$ python3 -q
>>> import numpy as np
>>> np.set_printoptions(precision=3, suppress=True, linewidth=120)
>>> feats = np.loadtxt("x.csv", delimiter=",")
>>> feats
array([[ 0.598, -1.049, -0.016,  0.065,  0.506,  0.075, -0.015, -1.61 ,  1.573,  1.19 , -0.498],
       [ 0.277, -0.498, -0.002,  0.034,  0.212, -0.029,  0.114, -0.78 ,  0.793,  0.558, -0.249],
       [-0.181,  0.557, -0.032, -0.056, -0.344, -0.06 , -0.022,  0.859, -0.908, -0.564,  0.296],
       [ 0.824, -1.77 ,  0.048,  0.037,  0.911,  0.004,  0.059, -2.59 ,  2.529,  1.691, -0.854],
       [ 1.342, -2.532, -0.017, -0.022,  1.356, -0.049, -0.025, -3.964,  3.771,  2.524, -1.353],
       [ 0.876, -1.719,  0.022,  0.071,  0.854, -0.045, -0.049, -2.53 ,  2.537,  1.675, -0.889],
       [-0.101,  0.256,  0.076,  0.033, -0.1  , -0.063,  0.036,  0.278, -0.351, -0.226, -0.115],
       [-1.865,  3.759, -0.114,  0.093, -1.872, -0.049,  0.02 ,  5.618, -5.649, -3.786,  1.934],
       [-0.289,  0.685, -0.03 ,  0.042, -0.375,  0.067, -0.062,  1.094, -1.065, -0.694,  0.335],
       [-0.157,  0.237, -0.029, -0.067, -0.13 ,  0.037,  0.009,  0.351, -0.358, -0.204,  0.103]])
>>> [round(float(x), 3) for x in np.linalg.svd(feats, compute_uv=False)[:3]]
[14.497, 0.286, 0.216]
>>> U, sigma, Vt = np.linalg.svd(feats)
>>> np.argmax(sigma[:-1] / (sigma[1:] + 1e-6)) + 1
np.int64(1)
>>> sigma
array([14.497,  0.286,  0.216,  0.187,  0.18 ,  0.159,  0.126,  0.082,  0.049,  0.044])
>>> M2 = U[:, :1] @ np.diag(sigma[:1]) @ Vt[:1]
>>> round(np.linalg.norm(feats - M2, 2), 3), np.round(sigma[1], 3)
(np.float64(0.286), np.float64(0.286))
>>> np.linalg.matrix_rank(M2)
np.int64(1)
>>> np.linalg.matrix_rank(feats, rtol=0.05)
np.int64(1)
>>> round(np.linalg.norm(feats - M2) / np.linalg.norm(feats), 3)
np.float64(0.034)
>>> W = np.array([[2, 1],
...     [2, 0],
...     [2, 1],
...     [2, 1],
...     [2, 2],
...     [0, 0],
...     [0, 1],
...     [0, 1],
...     [0, 1],
...     [2, 0],
...     [2, 1]])
>>> beta = np.array([4, 7])
>>> H = np.maximum(feats @ W + beta, 0)
>>> (H > 0).mean(axis=0)
array([1., 1.])
>>> (H > 0).astype(int)
array([[1, 1],
       [1, 1],
       [1, 1],
       [1, 1],
       [1, 1],
       [1, 1],
       [1, 1],
       [1, 1],
       [1, 1],
       [1, 1]])
>>> C = np.array([[9, 0, 8], [4, 6, 9]])
>>> (H @ C).round(6).argmax(axis=1)
array([2, 2, 2, 2, 2, 2, 2, 2, 2, 2])
>>> M2 = np.array([[-1, -8, 7],
...     [8, 5, 4],
...     [-3, -9, 7],
...     [3, -1, -2],
...     [-3, 6, -6],
...     [8, -1, -3],
...     [3, 3, 2],
...     [0, 1, -6],
...     [-4, -8, -5],
...     [6, -3, 8],
...     [0, -5, 3]])
>>> np.linalg.matrix_rank(feats @ M2)
np.int64(3)
>>> np.einsum("ij,ij->i", feats, feats)
array([  8.455,   1.995,   2.438,  21.342,  48.189,  20.895,   0.363, 102.684,   3.629,   0.408])
>>> np.linalg.matrix_rank(np.vstack([feats, M2.T]))
np.int64(11)
>>> M2 @ feats
Traceback (most recent call last):
  File "<python-input-24>", line 1, in <module>
    M2 @ feats
    ~~~^~~~~~~
ValueError: matmul: Input operand 1 has a mismatch in its core dimension 0, with gufunc signature (n?,k),(k,m?)->(n?,m?) (size 10 is different from 3)
>>> np.einsum("ij->j", feats)
array([ 1.324, -2.074, -0.094,  0.23 ,  1.018, -0.112,  0.065, -3.274,  2.872,  2.164, -1.29 ])
>>> x0 = np.array([3, -3, -2, -1, -2, 3, 0, -1, 2, 0, 2])
>>> np.einsum("ij,j->i", feats, x0)
array([  7.881,   3.652,  -3.669,  11.779,  17.619,  11.653,  -2.455, -26.188,  -4.507,  -1.547])
>>> np.linalg.norm(feats @ x0) <= np.linalg.norm(feats, 2) * np.linalg.norm(x0) + 1e-9
np.True_
>>> feats @ np.eye(11)[3]
array([ 0.065,  0.034, -0.056,  0.037, -0.022,  0.071,  0.033,  0.093,  0.042, -0.067])
>>> feats @ x0
array([  7.881,   3.652,  -3.669,  11.779,  17.619,  11.653,  -2.455, -26.188,  -4.507,  -1.547])
>>> np.sign((feats @ x0).round(6))
array([ 1.,  1., -1.,  1.,  1.,  1., -1., -1., -1., -1.])
>>> (feats @ x0).argmax()
np.int64(4)
>>> M2 = np.array([[2, 0, 1, -1], [0, 1, 2, -2], [3, -1, 0, 3], [2, 2, -1, 0]])
>>> M = M2 + M2.T
>>> M
array([[4, 0, 4, 1],
       [0, 2, 1, 0],
       [4, 1, 0, 2],
       [1, 0, 2, 0]])
>>> (M - M.T) / 2
array([[0., 0., 0., 0.],
       [0., 0., 0., 0.],
       [0., 0., 0., 0.],
       [0., 0., 0., 0.]])
>>> (M + M.T) / 2
array([[4., 0., 4., 1.],
       [0., 2., 1., 0.],
       [4., 1., 0., 2.],
       [1., 0., 2., 0.]])
>>> np.sort(np.abs(np.linalg.eigvals(M)))
array([0.022, 2.095, 3.131, 7.057])
>>> np.trace(M)
np.int64(6)
>>> round(np.abs(np.linalg.eigvals(M)).max(), 3)
np.float64(7.057)
>>> np.allclose(M @ M.T, M.T @ M)
True
>>> np.allclose(M, M.T)
True
>>> M.shape
(4, 4)
>>> round(np.linalg.norm(M), 3)
np.float64(8.0)
>>> M.sum(axis=1)
array([9, 3, 7, 3])
>>> M[4]
Traceback (most recent call last):
  File "<python-input-46>", line 1, in <module>
    M[4]
    ~^^^
IndexError: index 4 is out of bounds for axis 0 with size 4
>>> np.linalg.svd(M, compute_uv=False)
array([7.057, 3.131, 2.095, 0.022])
>>> np.abs(M).max()
np.int64(4)
>>> np.diff(M, axis=0)
array([[-4,  2, -3, -1],
       [ 4, -1, -1,  2],
       [-3, -1,  2, -2]])
>>> r0, r1 = M[0], M[1]
>>> r0 @ r1
np.int64(4)
>>> pr = (r0 @ r1) / (r0 @ r0) * r0
>>> np.outer(r0, r1)
array([[0, 8, 4, 0],
       [0, 0, 0, 0],
       [0, 8, 4, 0],
       [0, 2, 1, 0]])
>>> np.linalg.matrix_rank(np.outer(r0, r1))
np.int64(1)
>>> def softmax(z):
...     e = np.exp(z - z.max(axis=-1, keepdims=True))
...     return e / e.sum(axis=-1, keepdims=True)
... 
>>> softmax(M[0])
array([0.484, 0.009, 0.484, 0.024])
>>> softmax(M).sum(axis=1)
array([1., 1., 1., 1.])
>>> scores = M @ M.T / np.sqrt(4)
>>> softmax(scores)[0] @ M
array([4.   , 0.001, 3.998, 1.001])
>>> x0 = np.array([2, -2, 0, 2])
>>> rhs = M @ x0
>>> rhs
array([10, -4, 10,  2])
>>> np.linalg.solve(M, rhs + M[:, 3])
array([ 2., -2., -0.,  3.])
>>> np.linalg.solve(M, rhs)
array([ 2., -2., -0.,  2.])
>>> E = np.load("test0.npy")
>>> E
array([[-0.033,  0.035, -0.066, -0.127,  0.456,  0.189,  0.242,  0.547],
       [ 0.233, -0.21 ,  0.167,  0.06 ,  0.236,  0.117, -0.629, -0.181],
       [ 0.632,  0.326, -0.198,  0.324,  0.269,  0.021, -0.012,  0.07 ],
       [ 0.133,  0.413, -0.053, -0.024, -0.264, -0.387, -0.26 ,  0.011],
       [-0.366,  0.241,  0.297,  0.24 , -0.155,  0.447, -0.436,  0.333],
       [-0.3  ,  0.096, -0.108,  0.715, -0.098, -0.014,  0.266, -0.321],
       [-0.166,  0.029,  0.404,  0.217,  0.427, -0.094,  0.171,  0.054],
       [ 0.033,  0.075, -0.081, -0.295,  0.01 ,  0.645,  0.147, -0.511],
       [-0.166, -0.377, -0.596,  0.157, -0.024,  0.039, -0.305,  0.159],
       [-0.033, -0.297,  0.377, -0.007,  0.242, -0.282, -0.124, -0.284],
       [ 0.433, -0.533,  0.196,  0.322, -0.306,  0.215,  0.194,  0.186],
       [-0.067, -0.188,  0.136, -0.21 , -0.343, -0.172,  0.137,  0.201],
       [-0.233, -0.233, -0.32 , -0.002,  0.328, -0.137, -0.045, -0.069]])
>>> rng = np.random.default_rng(989686)
>>> z = rng.permutation(8)
>>> M2 = E[:, z] * rng.choice([-1, 1], 8)
>>> M2
array([[-0.127,  0.033, -0.066,  0.035,  0.189, -0.547, -0.456,  0.242],
       [ 0.06 , -0.233,  0.167, -0.21 ,  0.117,  0.181, -0.236, -0.629],
       [ 0.324, -0.632, -0.198,  0.326,  0.021, -0.07 , -0.269, -0.012],
       [-0.024, -0.133, -0.053,  0.413, -0.387, -0.011,  0.264, -0.26 ],
       [ 0.24 ,  0.366,  0.297,  0.241,  0.447, -0.333,  0.155, -0.436],
       [ 0.715,  0.3  , -0.108,  0.096, -0.014,  0.321,  0.098,  0.266],
       [ 0.217,  0.166,  0.404,  0.029, -0.094, -0.054, -0.427,  0.171],
       [-0.295, -0.033, -0.081,  0.075,  0.645,  0.511, -0.01 ,  0.147],
       [ 0.157,  0.166, -0.596, -0.377,  0.039, -0.159,  0.024, -0.305],
       [-0.007,  0.033,  0.377, -0.297, -0.282,  0.284, -0.242, -0.124],
       [ 0.322, -0.433,  0.196, -0.533,  0.215, -0.186,  0.306,  0.194],
       [-0.21 ,  0.067,  0.136, -0.188, -0.172, -0.201,  0.343,  0.137],
       [-0.002,  0.233, -0.32 , -0.233, -0.137,  0.069, -0.328, -0.045]])
>>> U, _, Vt = np.linalg.svd(E.T @ M2)
>>> np.round(np.linalg.lstsq(E, M2)[0], 3) + 0
array([[ 0., -1.,  0.,  0.,  0.,  0.,  0.,  0.],
       [ 0.,  0.,  0.,  1.,  0.,  0.,  0.,  0.],
       [ 0.,  0.,  1.,  0.,  0.,  0.,  0.,  0.],
       [ 1.,  0.,  0.,  0.,  0.,  0.,  0.,  0.],
       [ 0.,  0.,  0.,  0.,  0.,  0., -1.,  0.],
       [ 0.,  0.,  0.,  0.,  1.,  0.,  0.,  0.],
       [ 0.,  0.,  0.,  0.,  0.,  0.,  0.,  1.],
       [ 0.,  0.,  0.,  0.,  0., -1.,  0.,  0.]])
